% ipython --no-banner

In [1]: import numpy as np

In [2]: np.set_printoptions(precision=1, suppress=True, linewidth=160, floatmode="fixed")

In [3]: feats = np.load("case12.npy")

In [4]: print(feats.round(1) + 0)
[[ 0.8  0.1  0.0  0.0 -0.3  0.0 -0.1  0.1 -0.1 -0.1 -0.1]
 [ 0.1  0.7  0.2 -0.2  0.0  0.0  0.2 -0.2  0.0  0.0  0.2]
 [ 0.0  0.2  0.7  0.2  0.2  0.0  0.1  0.1 -0.1  0.1 -0.2]
 [ 0.0 -0.2  0.2  0.8 -0.2  0.0  0.2  0.0  0.0  0.0  0.1]
 [-0.3  0.0  0.2 -0.2  0.4  0.0  0.0  0.2  0.0 -0.1 -0.1]
 [ 0.0  0.0  0.0  0.0  0.0  1.0  0.1  0.0  0.0  0.0  0.0]
 [-0.1  0.2  0.1  0.2  0.0  0.1  0.2 -0.1  0.0 -0.2  0.1]
 [ 0.1 -0.2  0.1  0.0  0.2  0.0 -0.1  0.8  0.0  0.0  0.2]
 [-0.1  0.0 -0.1  0.0  0.0  0.0  0.0  0.0  0.1  0.0  0.1]
 [-0.1  0.0  0.1  0.0 -0.1  0.0 -0.2  0.0  0.0  0.9  0.1]
 [-0.1  0.2 -0.2  0.1 -0.1  0.0  0.1  0.2  0.1  0.1  0.6]]

In [5]: print(np.argsort(-np.linalg.norm(feats, axis=0).round(6), kind="stable")[:3])
[5 9 0]

In [6]: print(np.linalg.matrix_rank(feats, rtol=0.1))
7

In [7]: print([round(float(x), 1) for x in np.linalg.svd(feats, compute_uv=False)[:3]])
[1.0, 1.0, 1.0]

In [8]: print(np.round(np.linalg.norm(feats, 2) / np.linalg.norm(feats), 1))
0.4

In [9]: x = np.array([-2, -1, 3, -1, -2, 1, 1, 1, 0, 3, 2])

In [10]: print(np.round(np.trace(feats), 1))
7.0

In [11]: data = np.loadtxt("m.csv", delimiter=",")

In [12]: print(data)
[[  1.0   3.0  -2.0  -3.0   1.0   3.0  -1.0   0.0  -1.0   2.0]
 [ -1.0   1.0  -1.0  -3.0  -1.0   5.0   2.0   1.0   0.0   1.0]
 [  2.0  -2.0  -1.0  -6.0  -2.0   6.0   5.0   1.0  -1.0  -1.0]
 [  2.0   1.0  -1.0  -6.0  -4.0   5.0   5.0  -1.0  -4.0  -4.0]
 [  3.0   4.0  -1.0  -8.0  -5.0   7.0   7.0  -1.0  -7.0  -2.0]
 [  3.0   6.0  -2.0  -6.0  -4.0   9.0   9.0  -1.0  -5.0  -5.0]
 [  4.0   3.0  -2.0  -5.0  -5.0  12.0  10.0   2.0  -7.0  -5.0]
 [  3.0   5.0  -3.0  -8.0  -3.0   9.0  12.0   4.0  -4.0  -3.0]
 [  1.0   8.0  -6.0 -10.0  -4.0   8.0  12.0   3.0  -2.0   0.0]
 [ -1.0   8.0  -3.0 -12.0  -7.0   8.0  15.0   0.0   0.0   0.0]
 [ -3.0   8.0  -2.0 -12.0 -10.0   8.0  12.0  -2.0   2.0   1.0]
 [ -2.0   6.0  -4.0  -9.0 -11.0   5.0  12.0  -1.0   0.0   4.0]
 [ -1.0   5.0  -1.0 -12.0  -8.0   6.0  13.0  -2.0  -3.0   3.0]
 [ -3.0   5.0   2.0 -14.0 -10.0   6.0  13.0   0.0  -4.0   1.0]
 [ -4.0   8.0   0.0 -15.0 -11.0   9.0  15.0  -1.0  -2.0  -2.0]
 [ -3.0   6.0   2.0 -16.0 -12.0  10.0  14.0   2.0   1.0  -2.0]
 [ -4.0   8.0  -1.0 -14.0 -11.0   9.0  11.0   4.0  -1.0  -1.0]
 [ -2.0   9.0   1.0 -17.0 -12.0   9.0  10.0   1.0  -3.0  -3.0]
 [  0.0   6.0   3.0 -19.0  -9.0   9.0  12.0   4.0  -2.0   0.0]
 [  2.0   8.0   1.0 -18.0  -8.0  12.0   9.0   2.0  -2.0   1.0]
 [  4.0   7.0  -1.0 -17.0  -5.0  10.0  11.0   2.0  -5.0  -1.0]
 [  4.0   8.0  -2.0 -19.0  -8.0  13.0  12.0   0.0  -2.0  -2.0]
 [  2.0  10.0   1.0 -20.0 -11.0  15.0  10.0   0.0  -4.0  -3.0]
 [  3.0  10.0   2.0 -22.0 -13.0  13.0  10.0   1.0  -4.0  -6.0]
 [  1.0  12.0   2.0 -22.0 -10.0  10.0   7.0  -2.0  -6.0  -4.0]]

In [13]: C2 = np.cov(data, rowvar=False)

In [14]: print(np.round(np.corrcoef(data.T), 1) + 0)
[[ 1.0 -0.1 -0.2  0.1  0.5  0.4 -0.3  0.1 -0.6 -0.5]
 [-0.1  1.0  0.2 -0.8 -0.7  0.6  0.5  0.0 -0.1 -0.2]
 [-0.2  0.2  1.0 -0.6 -0.5  0.3  0.0  0.0 -0.2 -0.3]
 [ 0.1 -0.8 -0.6  1.0  0.8 -0.7 -0.5 -0.1  0.1  0.2]
 [ 0.5 -0.7 -0.5  0.8  1.0 -0.5 -0.6  0.1 -0.1  0.1]
 [ 0.4  0.6  0.3 -0.7 -0.5  1.0  0.4  0.2 -0.3 -0.6]
 [-0.3  0.5  0.0 -0.5 -0.6  0.4  1.0  0.1  0.1  0.0]
 [ 0.1  0.0  0.0 -0.1  0.1  0.2  0.1  1.0  0.1 -0.1]
 [-0.6 -0.1 -0.2  0.1 -0.1 -0.3  0.1  0.1  1.0  0.6]
 [-0.5 -0.2 -0.3  0.2  0.1 -0.6  0.0 -0.1  0.6  1.0]]

In [15]: print(np.argwhere(np.triu(np.abs(np.corrcoef(data.T)) > 0.8, 1)))
[[1 3]]
